$ ipython --no-banner

In [1]: import numpy as np

In [2]: import numpy.linalg as la

In [3]: np.set_printoptions(suppress=True, linewidth=100)

In [4]: K = np.loadtxt("mat.csv", delimiter=",")

In [5]: K
Out[5]: 
array([[ 3.,  3.,  0.,  0.,  2.],
       [ 4.,  5.,  1.,  2.,  5.],
       [ 6.,  7.,  2.,  5.,  5.],
       [ 7., 10.,  3.,  7.,  6.],
       [ 8., 11.,  3.,  9.,  7.],
       [11., 11.,  3., 11.,  7.],
       [12., 13.,  5., 13.,  9.],
       [12., 16.,  7., 13., 12.],
       [14., 18., 10., 13., 14.],
       [17., 20., 10., 16., 17.],
       [20., 23., 12., 16., 19.],
       [22., 26., 15., 18., 20.],
       [25., 28., 17., 21., 22.],
       [27., 28., 20., 24., 22.]])

In [6]: vec = np.array([2, -1, -5, -2, -2])

In [7]: y = K @ vec

In [8]: b, lr = np.zeros(5), 1 / la.norm(K, 2) ** 2

In [9]: for i in range(3):
   ...:     b -= lr * K.T @ (K @ b - y)
   ...:     if i % 1 == 0: print(i, round(la.norm(K @ b - y), 3))
   ...: 
0 30.108
1 30.002
2 29.896

In [10]: b.round(3)
Out[10]: array([-1.359, -1.553, -0.904, -1.203, -1.218])

In [11]: round(float(la.cond(K)), 3)
Out[11]: 54.993

In [12]: Ac = K - K.mean(axis=1)
---------------------------------------------------------------------------
ValueError                                Traceback (most recent call last)
Cell In[12], line 1
----> 1 Ac = K - K.mean(axis=1)

ValueError: operands could not be broadcast together with shapes (14,5) (14,) 

In [13]: Ac = K - K.mean(axis=0)

In [14]: U, sv, vt = la.svd(Ac, full_matrices=False)

In [15]: (np.sign(U[:, 0]) == np.sign(U[0, 0])).astype(int)
Out[15]: array([1, 1, 1, 1, 1, 1, 1, 1, 0, 0, 0, 0, 0, 0])

In [16]: sv.round(3)
Out[16]: array([58.494,  6.521,  4.151,  2.661,  2.008])

In [17]: np.abs(vt[0]).argmax()
Out[17]: np.int64(1)

In [18]: idx = K[:, 1] > np.median(K[:, 1])

In [19]: u = K[idx].mean(axis=0) - K[~idx].mean(axis=0)

In [20]: u.round(3)
Out[20]: array([12.286, 14.143, 10.571, 10.571, 12.143])

In [21]: ((K - K.mean(axis=0)) @ u > 0).astype(int)
Out[21]: array([0, 0, 0, 0, 0, 0, 0, 0, 1, 1, 1, 1, 1, 1])

In [22]: idx.astype(int)
Out[22]: array([0, 0, 0, 0, 0, 0, 0, 1, 1, 1, 1, 1, 1, 1])

In [23]: round(float((((K - K.mean(axis=0)) @ u > 0) == idx).mean()), 3)
Out[23]: 0.929

In [24]: np.round(np.abs(la.svd(K)[2][-1]), 3)
Out[24]: array([0.053, 0.664, 0.168, 0.223, 0.692])

In [25]: [round(float(x), 3) for x in la.svd(K, compute_uv=False)[:3]]
Out[25]: [119.059, 7.789, 5.827]

In [26]: hat = K @ la.solve(K.T @ K, K.T)

In [27]: np.allclose(hat @ hat, hat)
Out[27]: True

In [28]: np.round(la.eigvalsh(hat), 3) + 0
Out[28]: array([0., 0., 0., 0., 0., 0., 0., 0., 0., 1., 1., 1., 1., 1.])

In [29]: M = np.load("arr.npy")

In [30]: M
Out[30]: 
array([[2, 0],
       [0, 1]])

In [31]: np.round(la.norm(M, axis=0), 3)
Out[31]: array([2., 1.])

In [32]: np.round(la.pinv(M), 3)
Out[32]: 
array([[0.5, 0. ],
       [0. , 1. ]])

In [33]: w, vecs = la.eig(M)

In [34]: np.round(np.sort(la.eigvals(M.T)), 3)
Out[34]: array([1., 2.])

In [35]: Lm = la.cholesky(M)

In [36]: la.eigvalsh(M).min() > 0
Out[36]: np.True_

In [37]: np.round(Lm @ Lm.T, 3)
Out[37]: 
array([[2., 0.],
       [0., 1.]])

In [38]: w, vecs = la.eigh(M)

In [39]: w.sum(), np.trace(M)
Out[39]: (np.float64(3.0), np.int64(3))

In [40]: np.abs(vecs[:, -1])
Out[40]: array([1., 0.])

In [41]: (w > 1e-8).sum(), (w < -1e-8).sum()
Out[41]: (np.int64(2), np.int64(0))

In [42]: np.round(la.eigvalsh(M + -2 * np.eye(2)), 3)
Out[42]: array([-1.,  0.])

In [43]: np.abs(vecs[:, -1]).round(6).argmax()
Out[43]: np.int64(0)

In [44]: w
Out[44]: array([1., 2.])

In [45]: vecs.T @ vecs
Out[45]: 
array([[1., 0.],
       [0., 1.]])

In [46]: hat = np.triu(np.array([[2, 0], [0, 1]]), 1) + np.eye(2)

In [47]: out = hat @ M @ la.inv(hat)

In [48]: round(la.det(out), 3)
Out[48]: np.float64(2.0)

In [49]: np.trace(out), np.trace(M)
Out[49]: (np.float64(3.0), np.int64(3))

In [50]: np.poly(out)
Out[50]: array([ 1., -3.,  2.])

In [51]: out
Out[51]: 
array([[2., 0.],
       [0., 1.]])

In [52]: out = np.array([[9, 5, 5], [9, 3, 1], [2, 8, 9]])

In [53]: Z = np.array([[1]])

In [54]: X = np.block([[out, np.array([[7], [5], [3]])], [np.zeros((1, 3)), Z]])

In [55]: X
Out[55]: 
array([[9., 5., 5., 7.],
       [9., 3., 1., 5.],
       [2., 8., 9., 3.],
       [0., 0., 0., 1.]])

In [56]: O, vecs = la.qr(X[:, :2])[0], la.qr(X[:, 2:])[0]

In [57]: sv = la.svd(O.T @ vecs, compute_uv=False)

In [58]: round(float(la.norm(O @ O.T - vecs @ vecs.T, 2)), 3)
Out[58]: 0.169

In [59]: sv.round(3)
Out[59]: array([0.995, 0.986])

In [60]: (sv > 0.9).sum()
Out[60]: np.int64(2)

In [61]: mat = np.load("x.npy")

In [62]: mat
Out[62]: 
array([[ 0.696,  1.395, -2.117, -1.39 ,  0.695],
       [ 0.509,  1.002, -1.529, -1.026,  0.477],
       [-2.104, -4.19 ,  6.226,  4.182, -2.098],
       [-0.046, -0.119,  0.201,  0.11 , -0.055],
       [-0.118, -0.168,  0.236,  0.186, -0.11 ],
       [-2.066, -4.103,  6.135,  4.11 , -2.093],
       [-0.116, -0.267,  0.424,  0.325, -0.158],
       [-0.677, -1.309,  2.031,  1.33 , -0.639],
       [-0.933, -1.867,  2.853,  1.862, -0.901],
       [-0.095, -0.202,  0.334,  0.213, -0.103],
       [ 0.824,  1.654, -2.471, -1.61 ,  0.826],
       [ 0.153,  0.368, -0.522, -0.375,  0.199],
       [ 0.337,  0.662, -0.992, -0.651,  0.324],
       [-0.033, -0.044,  0.069,  0.063, -0.015],
       [-1.407, -2.797,  4.173,  2.805, -1.403],
       [ 0.688,  1.412, -2.123, -1.392,  0.702],
       [ 0.746,  1.508, -2.269, -1.495,  0.727],
       [-1.212, -2.454,  3.645,  2.468, -1.218],
       [ 0.643,  1.301, -1.978, -1.291,  0.695]])

In [63]: D = la.norm(mat[:, None] - mat[None], axis=-1)

In [64]: D.mean(axis=1).argmax()
Out[64]: np.int64(2)

In [65]: np.flatnonzero(D[6] < D.mean() / 2)
Out[65]: array([ 3,  4,  6,  9, 11, 12, 13])

In [66]: D[:5, :5].round(3)
Out[66]: 
array([[ 0.   ,  0.846, 12.144,  3.321,  3.431],
       [ 0.846,  0.   , 11.299,  2.476,  2.587],
       [12.144, 11.299,  0.   ,  8.824,  8.713],
       [ 3.321,  2.476,  8.824,  0.   ,  0.133],
       [ 3.431,  2.587,  8.713,  0.133,  0.   ]])

In [67]: la.matrix_rank(D ** 2)
Out[67]: np.int64(7)
